% python3 -q
>>> import numpy as np
>>> np.set_printoptions(precision=3, suppress=True, linewidth=140, legacy="1.25")
>>> rng = np.random.default_rng(88911)
>>> W0 = np.triu(rng.random((3, 3)) < 0.8, 1).astype(int)
>>> W0 = W0 + W0.T
>>> W0
array([[0, 1, 1],
       [1, 0, 0],
       [1, 0, 0]])
>>> np.argsort(-np.linalg.norm(W0, axis=0).round(6), kind="stable")[:3]
array([0, 1, 2])
>>> np.linalg.matrix_rank(W0, rtol=0.1)
2
>>> [round(float(x), 3) for x in np.linalg.svd(W0, compute_uv=False)[:3]]
[1.414, 1.414, 0.0]
>>> np.round(np.linalg.norm(W0, 2) / np.linalg.norm(W0), 3)
0.707
>>> m1 = np.eye(4, dtype=int)[rng.permutation(4)] * np.array([2, -1, -2, 1])
>>> m1
array([[ 0,  0,  0,  1],
       [ 0, -1,  0,  0],
       [ 0,  0, -2,  0],
       [ 2,  0,  0,  0]])
>>> G = m1.T @ m1
>>> G
array([[4, 0, 0, 0],
       [0, 1, 0, 0],
       [0, 0, 4, 0],
       [0, 0, 0, 1]])
>>> np.allclose(G, G.T)
True
>>> np.linalg.matrix_rank(G)
4
>>> (m1 @ m1.T).shape
(4, 4)
>>> np.trace(G), (m1 ** 2).sum()
(10, 10)
>>> np.linalg.eigvalsh(G)[::-1]
array([4., 4., 1., 1.])
>>> data = np.load("data.npy")
>>> data
array([[2, 1, 0, 0],
       [0, 2, 0, 0],
       [0, 0, 2, 1],
       [0, 0, 0, 2]])
>>> r0, r1 = data[3], data[2]
>>> r0 @ r1
2
>>> r0 @ r0
4
>>> pr = (r0 @ r1) / (r0 @ r0) * r0
>>> pr
array([0., 0., 0., 1.])
>>> r1 - pr
array([0., 0., 2., 0.])
>>> np.outer(r0, r1)
array([[0, 0, 0, 0],
       [0, 0, 0, 0],
       [0, 0, 0, 0],
       [0, 0, 4, 2]])
>>> round(np.linalg.det(data.T), 3)
16.0
>>> np.poly(data)
array([  1.,  -8.,  24., -32.,  16.])
>>> Y = data / np.linalg.norm(data, axis=1, keepdims=True)
>>> G = Y @ Y.T
>>> np.linalg.norm(Y, axis=1)
array([1., 1., 1., 1.])
>>> G
array([[1.   , 0.447, 0.   , 0.   ],
       [0.447, 1.   , 0.   , 0.   ],
       [0.   , 0.   , 1.   , 0.447],
       [0.   , 0.   , 0.447, 1.   ]])
>>> Q = data.astype(float).copy()
>>> for j in range(4):
...     Q[:, j] -= Q[:, :j] @ (Q[:, :j].T @ Q[:, j])
...     Q[:, j] /= np.linalg.norm(Q[:, j])
... 
>>> Q.T @ data
array([[2., 1., 0., 0.],
       [0., 2., 0., 0.],
       [0., 0., 2., 1.],
       [0., 0., 0., 2.]])
>>> Q.T @ Q
array([[1., 0., 0., 0.],
       [0., 1., 0., 0.],
       [0., 0., 1., 0.],
       [0., 0., 0., 1.]])
>>> Q
array([[1., 0., 0., 0.],
       [0., 1., 0., 0.],
       [0., 0., 1., 0.],
       [0., 0., 0., 1.]])
>>> left, sig, VT = np.linalg.svd(data, full_matrices=False)
>>> np.round(VT @ VT.T, 3) + 0
array([[1., 0., 0., 0.],
       [0., 1., 0., 0.],
       [0., 0., 1., 0.],
       [0., 0., 0., 1.]])
>>> np.cumsum(sig ** 2) / np.sum(sig ** 2)
array([0.365, 0.729, 0.865, 1.   ])
>>> left.shape, sig.shape, VT.shape
((4, 4), (4,), (4, 4))
>>> np.allclose(left * sig @ VT, data)
True
>>> sig
array([2.562, 2.562, 1.562, 1.562])
>>> feats = np.load("run4.npy")
>>> feats
array([[ 3, -3, -1],
       [-1,  3, -3],
       [-3, -1,  3]])
>>> Y = feats / np.sqrt((feats ** 2).mean(axis=1, keepdims=True))
>>> np.linalg.matrix_rank(Y) == np.linalg.matrix_rank(feats)
True
>>> np.linalg.matrix_rank(feats - feats.mean(axis=1, keepdims=True))
2
>>> np.linalg.norm(Y, axis=1)
array([1.732, 1.732, 1.732])
>>> np.sort(np.abs(np.linalg.eigvals(feats)))
array([1.   , 5.292, 5.292])
>>> feats @ feats
array([[ 15, -17,   3],
       [  3,  15, -17],
       [-17,   3,  15]])
>>> np.allclose(feats, feats.T)
False
>>> round(float(np.linalg.det(feats)), 3)
-28.0
>>> (feats - feats.T) / 2
array([[ 0., -1.,  1.],
       [ 1.,  0., -1.],
       [-1.,  1.,  0.]])
>>> np.linalg.matrix_power(feats, 2)
array([[ 15, -17,   3],
       [  3,  15, -17],
       [-17,   3,  15]])
>>> G = feats.T @ feats
>>> (feats @ feats.T).shape
(3, 3)
>>> np.diag(G)
array([19, 19, 19])
>>> np.linalg.eigvalsh(G)[::-1]
array([28., 28.,  1.])
>>> np.allclose(G, G.T)
True
>>> np.linalg.norm(feats, axis=1).argmax()
0
>>> round(float(np.linalg.norm(feats, 2)), 3)
5.292
>>> round(float(np.linalg.norm(feats[2] - feats[0])), 3)
7.483
>>> round(float(np.linalg.norm(feats, 1)), 3), round(np.linalg.norm(feats, np.inf), 3)
(7.0, 7.0)
>>> np.linalg.norm(feats, axis=1)
array([4.359, 4.359, 4.359])
>>> feats[2] @ feats[0]
-9
>>> J = np.array([[0.0, -2.4, -0.3, 0.4],
...     [-0.6, -0.2, 1.5, -0.8],
...     [-0.1, 0.1, -0.1, -1.5]])
>>> J[:, 3] *= 20
>>> J
array([[  0. ,  -2.4,  -0.3,   8. ],
       [ -0.6,  -0.2,   1.5, -16. ],
       [ -0.1,   0.1,  -0.1, -30. ]])
>>> left, sig, VT = np.linalg.svd(J)
>>> sig
array([34.941,  2.352,  1.457])
>>> np.argmax(sig[:-1] / (sig[1:] + 1e-6)) + 1
1
>>> Y = left[:, :1] @ np.diag(sig[:1]) @ VT[:1]
>>> np.linalg.matrix_rank(Y)
1
>>> round(float(np.linalg.norm(J - Y) / np.linalg.norm(J)), 3)
0.079
>>> Y
array([[  0.083,  -0.126,  -0.154,   8.038],
       [ -0.166,   0.251,   0.308, -16.02 ],
       [ -0.31 ,   0.469,   0.576, -29.979]])
>>> Y = J + rng.integers(-2, 3, (3, 1)) @ rng.integers(-2, 3, (1, 4))
>>> Y
array([[  0. ,  -4.4,  -0.3,   8. ],
       [ -0.6,  -2.2,   1.5, -16. ],
       [ -0.1,  -3.9,  -0.1, -30. ]])
>>> np.abs(Y - J).sum(axis=1)
array([2., 2., 4.])
>>> np.linalg.svd(Y - J, compute_uv=False)
array([4.899, 0.   , 0.   ])
>>> theta = np.radians(30)
>>> r_ = np.eye(4)
>>> r_[1, 1] = r_[3, 3] = np.cos(theta)
>>> r_[1, 3], r_[3, 1] = -np.sin(theta), np.sin(theta)
>>> r_
array([[ 1.   ,  0.   ,  0.   ,  0.   ],
       [ 0.   ,  0.866,  0.   , -0.5  ],
       [ 0.   ,  0.   ,  1.   ,  0.   ],
       [ 0.   ,  0.5  ,  0.   ,  0.866]])
>>> Y = J @ r_.T
>>> np.round(np.linalg.det(r_), 3), round(float(np.trace(r_)), 3)
(1.0, 3.732)
>>> np.abs(Y - J).max(axis=0)
array([ 0.   , 14.987,  0.   ,  4.069])
>>> np.linalg.svd(J, compute_uv=False), np.linalg.svd(Y, compute_uv=False)
(array([34.941,  2.352,  1.457]), array([34.941,  2.352,  1.457]))
